$ ipython --no-banner

In [1]: import numpy as np

In [2]: import numpy.linalg as la

In [3]: np.set_printoptions(suppress=True, linewidth=140)

In [4]: rd = lambda a: np.round(a, 2) + 0

In [5]: mat = np.loadtxt("test9.csv", delimiter=",")

In [6]: rd(mat)
Out[6]: 
array([[ 0.36, -0.64,  0.64,  0.21],
       [-0.64,  0.36,  0.64,  0.21],
       [ 0.64,  0.64,  0.36, -0.21],
       [ 0.21,  0.21, -0.21,  0.93]])

In [7]: x0 = np.array([8, 7, 8, 1])

In [8]: target = mat @ x0

In [9]: rd(target)
Out[9]: array([ 3.71,  2.71, 12.29,  2.43])

In [10]: rd(la.solve(mat, mat[:, 3]))
Out[10]: array([0., 0., 0., 1.])

In [11]: rd(la.solve(mat.T, mat[3]))
Out[11]: array([0., 0., 0., 1.])

In [12]: rd(la.solve(mat, 2 * target))
Out[12]: array([16., 14., 16.,  2.])

In [13]: r0 = np.array([3, -2])

In [14]: rd(np.convolve(mat[1], r0))
Out[14]: array([-1.93,  2.36,  1.21, -0.64, -0.43])

In [15]: def softmax(z):
    ...:     e = np.exp(z - z.max(axis=-1, keepdims=True))
    ...:     return e / e.sum(axis=-1, keepdims=True)
    ...: 

In [16]: rd(softmax(10 * mat[2]))
Out[16]: array([0.49, 0.49, 0.03, 0.  ])

In [17]: rd(softmax(mat[2]))
Out[17]: array([0.31, 0.31, 0.24, 0.13])

In [18]: rd(softmax(mat).sum(axis=1))
Out[18]: array([1., 1., 1., 1.])

In [19]: S = mat @ mat.T / np.sqrt(4)

In [20]: rd(softmax(S))
Out[20]: 
array([[0.35, 0.22, 0.22, 0.22],
       [0.22, 0.35, 0.22, 0.22],
       [0.22, 0.22, 0.35, 0.22],
       [0.22, 0.22, 0.22, 0.35]])

In [21]: softmax(S).round(6).argmax(axis=1)
Out[21]: array([0, 1, 2, 3])

In [22]: rd(softmax(S)[2] @ mat)
Out[22]: array([0.21, 0.21, 0.36, 0.22])

In [23]: J = np.load("dump.npy")

In [24]: J
Out[24]: 
array([[ 0.  , -0.16, -1.4 ],
       [-0.8 ,  2.05,  2.8 ],
       [-0.5 ,  1.54,  0.7 ],
       [ 0.3 , -0.92,  1.3 ],
       [-0.1 ,  0.12,  0.  ],
       [ 0.8 , -1.89,  0.8 ],
       [-0.1 ,  0.14,  0.1 ],
       [ 1.9 , -5.96,  0.  ],
       [ 0.2 , -0.4 ,  1.4 ],
       [ 0.6 , -2.08, -0.2 ],
       [ 0.1 ,  0.23,  0.9 ],
       [-0.5 ,  1.58,  1.4 ],
       [-0.3 ,  0.82, -0.7 ],
       [ 0.9 , -2.5 ,  2.4 ],
       [ 0.2 , -0.65, -0.7 ],
       [ 1.2 , -3.36,  2.2 ],
       [ 1.8 , -5.87,  0.3 ],
       [ 0.1 , -0.4 , -0.6 ],
       [-0.1 ,  0.29, -0.2 ],
       [-0.2 ,  0.63,  0.1 ],
       [ 1.6 , -4.93, -0.1 ],
       [ 1.3 , -4.01,  0.9 ],
       [ 1.  , -2.92,  1.2 ],
       [-0.9 ,  2.1 ,  0.2 ],
       [ 0.2 , -1.1 ,  1.7 ]])

In [25]: Xs = (J - J.mean(axis=0)) / J.std(axis=0)

In [26]: np.argwhere(np.abs(Xs) > 2)
Out[26]: 
array([[ 1,  2],
       [ 7,  0],
       [ 7,  1],
       [16,  1]])

In [27]: coef = la.lstsq(np.delete(Xs, 0, axis=1), Xs[:, 0])[0]

In [28]: rd(coef)
Out[28]: array([-0.99,  0.03])

In [29]: rd(1 - np.var(Xs[:, 0] - np.delete(Xs, 0, axis=1) @ coef))
Out[29]: np.float64(0.99)

In [30]: d = la.norm(J[:, None] - J[None], axis=-1)

In [31]: np.unravel_index(d.round(6).argmax(), d.shape)
Out[31]: (np.int64(1), np.int64(7))

In [32]: d.mean(axis=1).argmax()
Out[32]: np.int64(7)

In [33]: la.matrix_rank(d ** 2)
Out[33]: np.int64(5)

In [34]: rd(d[:5, :5])
Out[34]: 
array([[0.  , 4.81, 2.75, 2.82, 1.43],
       [4.81, 0.  , 2.18, 3.5 , 3.47],
       [2.75, 2.18, 0.  , 2.66, 1.63],
       [2.82, 3.5 , 2.66, 0.  , 1.71],
       [1.43, 3.47, 1.63, 1.71, 0.  ]])

In [35]: (d + 1e9 * np.eye(25)).round(6).argmin(axis=1)
Out[35]: array([17, 11, 11, 24,  6,  9,  4, 16,  3,  5,  8,  2, 18, 15, 17, 13,  7, 14,  4, 18, 16, 22, 15,  2,  3])

In [36]: d.shape
Out[36]: (25, 25)

In [37]: M2 = np.c_[J[:, :1] @ np.array([[2]]), np.array([3, 3, 2, 0, 1, 3, 1, 2, 3, 2, 0, 0, 1, 2, 0, 1, 1, 2, 1, 0, 1, 3, 2, 0, 1])]

In [38]: M2
Out[38]: 
array([[ 0. ,  3. ],
       [-1.6,  3. ],
       [-1. ,  2. ],
       [ 0.6,  0. ],
       [-0.2,  1. ],
       [ 1.6,  3. ],
       [-0.2,  1. ],
       [ 3.8,  2. ],
       [ 0.4,  3. ],
       [ 1.2,  2. ],
       [ 0.2,  0. ],
       [-1. ,  0. ],
       [-0.6,  1. ],
       [ 1.8,  2. ],
       [ 0.4,  0. ],
       [ 2.4,  1. ],
       [ 3.6,  1. ],
       [ 0.2,  2. ],
       [-0.2,  1. ],
       [-0.4,  0. ],
       [ 3.2,  1. ],
       [ 2.6,  3. ],
       [ 2. ,  2. ],
       [-1.8,  0. ],
       [ 0.4,  1. ]])

In [39]: la.matrix_rank(M2)
Out[39]: np.int64(2)

In [40]: rd(la.norm(M2 - J @ la.lstsq(J, M2)[0], axis=0))
Out[40]: array([0., 7.])

In [41]: X = np.array([[2, 3, 4, 5], [6, 7, 8, 9], [10, 11, 12, 13], [14, 15, 16, 17]])

In [42]: X
Out[42]: 
array([[ 2,  3,  4,  5],
       [ 6,  7,  8,  9],
       [10, 11, 12, 13],
       [14, 15, 16, 17]])

In [43]: Uu, sv, Vt = la.svd(X)

In [44]: V = Vt[:(sv > 1e-8).sum()]

In [45]: rng = np.random.default_rng(912907)

In [46]: x0 = X[2] + 3 * X[1] + rng.integers(2) * np.eye(4)[0]

In [47]: x0
Out[47]: array([29., 32., 36., 40.])

In [48]: rd(V.T @ V)
Out[48]: 
array([[ 0.7,  0.4,  0.1, -0.2],
       [ 0.4,  0.3,  0.2,  0.1],
       [ 0.1,  0.2,  0.3,  0.4],
       [-0.2,  0.1,  0.4,  0.7]])

In [49]: rd(la.norm(x0 - V.T @ V @ x0))
Out[49]: np.float64(0.55)

In [50]: data = np.load("x.npy")

In [51]: data
Out[51]: 
array([[ 2.1 ,  0.56, -2.88],
       [ 2.25,  1.04, -3.08],
       [ 2.04,  1.2 , -3.17],
       [ 1.87,  0.75, -3.28],
       [ 1.92,  1.12, -3.03],
       [ 2.1 ,  1.44, -2.8 ],
       [ 2.32,  1.14, -3.4 ],
       [ 1.7 ,  1.06, -3.11],
       [ 2.4 ,  0.41, -2.91],
       [ 1.89,  1.08, -2.87],
       [ 0.06,  1.95,  0.82],
       [-0.01,  1.76,  1.05],
       [-0.24,  1.18,  1.52],
       [-0.34,  1.91,  0.95],
       [ 0.06,  1.5 ,  0.86],
       [-0.11,  1.76,  1.3 ],
       [ 0.63,  2.26,  1.15],
       [-0.78,  2.08,  1.34],
       [-0.05,  2.17,  1.22],
       [-0.14,  1.7 ,  0.7 ]])

In [52]: C = data[[10, 13]].astype(float)

In [53]: for _ in range(4):
    ...:     z = la.norm(data[:, None] - C, axis=-1).argmin(axis=1)
    ...:     C = np.array([data[z == j].mean(axis=0) for j in range(2)])
    ...: 

In [54]: z
Out[54]: array([0, 0, 0, 0, 0, 0, 0, 0, 0, 0, 1, 1, 1, 1, 1, 1, 1, 1, 1, 1])

In [55]: rd(C[1] - C[0])
Out[55]: array([-2.15,  0.85,  4.14])

In [56]: np.abs(C[1] - C[0]).argmax()
Out[56]: np.int64(2)

In [57]: Xs = (data - data.mean(axis=0)) / data.std(axis=0)

In [58]: rd(Xs.std(axis=0))
Out[58]: array([1., 1., 1.])

In [59]: np.argwhere(np.abs(Xs) > 2)
Out[59]: array([], shape=(0, 2), dtype=int64)

In [60]: coef = la.lstsq(np.delete(Xs, 1, axis=1), Xs[:, 1])[0]

In [61]: np.abs(coef).argmax()
Out[61]: np.int64(1)

In [62]: rd(1 - np.var(Xs[:, 1] - np.delete(Xs, 1, axis=1) @ coef))
Out[62]: np.float64(0.65)
